$ ipython --no-banner

In [1]: import numpy as np

In [2]: import numpy.linalg as la

In [3]: np.set_printoptions(precision=1, suppress=True, linewidth=160, floatmode="fixed")

In [4]: A2 = np.array([[1, 1], [1, -1]])

In [5]: rng = np.random.default_rng(66113)

In [6]: data = np.kron(A2, np.kron(A2, A2))[rng.permutation(8)][:4]

In [7]: data
Out[7]: 
array([[ 1, -1,  1, -1,  1, -1,  1, -1],
       [ 1, -1, -1,  1, -1,  1,  1, -1],
       [ 1, -1,  1, -1, -1,  1, -1,  1],
       [ 1,  1, -1, -1, -1, -1,  1,  1]])

In [8]: A2 = data[0, 0] * data[1:] - np.outer(data[1:, 0], data[0])

In [9]: A2
Out[9]: 
array([[ 0,  0, -2,  2, -2,  2,  0,  0],
       [ 0,  0,  0,  0, -2,  2, -2,  2],
       [ 0,  2, -2,  0, -2,  0,  0,  2]])

In [10]: data[:, 0] / data[0, 0]
Out[10]: array([1.0, 1.0, 1.0, 1.0])

In [11]: np.flatnonzero(~A2.round(6).any(axis=1))
Out[11]: array([], dtype=int64)

In [12]: x0 = np.array([2, 0, 1, 2, 1, 1, 1, 0])

In [13]: h = np.maximum(A2 @ x0, 0)

In [14]: np.maximum(A2 @ x0, 0) - np.maximum(-A2 @ x0, 0)
Out[14]: array([ 2, -2, -4])

In [15]: A2 * (h > 1e-9)[:, None]
Out[15]: 
array([[ 0,  0, -2,  2, -2,  2,  0,  0],
       [ 0,  0,  0,  0,  0,  0,  0,  0],
       [ 0,  0,  0,  0,  0,  0,  0,  0]])

In [16]: A2.T @ h
Out[16]: array([ 0,  0, -4,  4, -4,  4,  0,  0])

In [17]: round(float(la.norm(data[1], 1)), 1), round(float(la.norm(data[1], np.inf)), 1)
Out[17]: (8.0, 1.0)

In [18]: round(float(la.norm(data) ** 2 / la.norm(data, 2) ** 2), 1)
Out[18]: 4.0

In [19]: la.norm(data, axis=1)
Out[19]: array([2.8, 2.8, 2.8, 2.8])

In [20]: round(la.norm(data[1] - data[0]), 1)
Out[20]: np.float64(4.0)

In [21]: la.norm(data, axis=1).argmax()
Out[21]: np.int64(0)

In [22]: round(float(la.norm(data, "nuc")), 1)
Out[22]: 11.3

In [23]: x0 = np.array([-2, 3, 1, 5, 0, -4, 2, -5])

In [24]: np.einsum("ij,j->i", data, x0)
Out[24]: array([  2,   2, -20,  -4])

In [25]: data @ (2 * x0)
Out[25]: array([  4,   4, -40,  -8])

In [26]: data * x0
Out[26]: 
array([[-2, -3,  1, -5,  0,  4,  2,  5],
       [-2, -3, -1,  5,  0, -4,  2,  5],
       [-2, -3,  1, -5,  0, -4, -2, -5],
       [-2,  3, -1, -5,  0,  4,  2, -5]])

In [27]: (data * x0).sum(axis=1)
Out[27]: array([  2,   2, -20,  -4])

In [28]: np.sign((data @ x0).round(6))
Out[28]: array([ 1,  1, -1, -1])

In [29]: la.norm(data @ x0) <= la.norm(data, 2) * la.norm(x0) + 1e-9
Out[29]: np.True_

In [30]: A2 = data / la.norm(data, axis=1, keepdims=True)

In [31]: cov = A2 @ A2.T

In [32]: np.degrees(np.arccos(np.clip(cov[2, 1], -1, 1)))
Out[32]: np.float64(90.0)

In [33]: (np.abs(cov) > 0.9).astype(int)
Out[33]: 
array([[1, 0, 0, 0],
       [0, 1, 0, 0],
       [0, 0, 1, 0],
       [0, 0, 0, 1]])

In [34]: X = np.array([[6, 6, 6, 0, 0, 0],
    ...:     [2, -4, 6, 0, 0, 0],
    ...:     [-2, -2, -2, 0, 0, 0],
    ...:     [6, 6, 6, 15, 15, 15],
    ...:     [2, -4, 6, 5, -10, 15],
    ...:     [-2, -2, -2, -5, -5, -5]])

In [35]: X
Out[35]: 
array([[  6,   6,   6,   0,   0,   0],
       [  2,  -4,   6,   0,   0,   0],
       [ -2,  -2,  -2,   0,   0,   0],
       [  6,   6,   6,  15,  15,  15],
       [  2,  -4,   6,   5, -10,  15],
       [ -2,  -2,  -2,  -5,  -5,  -5]])

In [36]: # null space of dimension 2

In [37]: z = rng.permutation(6)

In [38]: z
Out[38]: array([0, 5, 4, 1, 3, 2])

In [39]: A2 = X[z][:, z]

In [40]: A2
Out[40]: 
array([[  6,   0,   0,   6,   0,   6],
       [ -2,  -5,  -5,  -2,  -5,  -2],
       [  2,  15, -10,  -4,   5,   6],
       [  2,   0,   0,  -4,   0,   6],
       [  6,  15,  15,   6,  15,   6],
       [ -2,   0,   0,  -2,   0,  -2]])

In [41]: np.trace(A2)
Out[41]: np.int64(0)
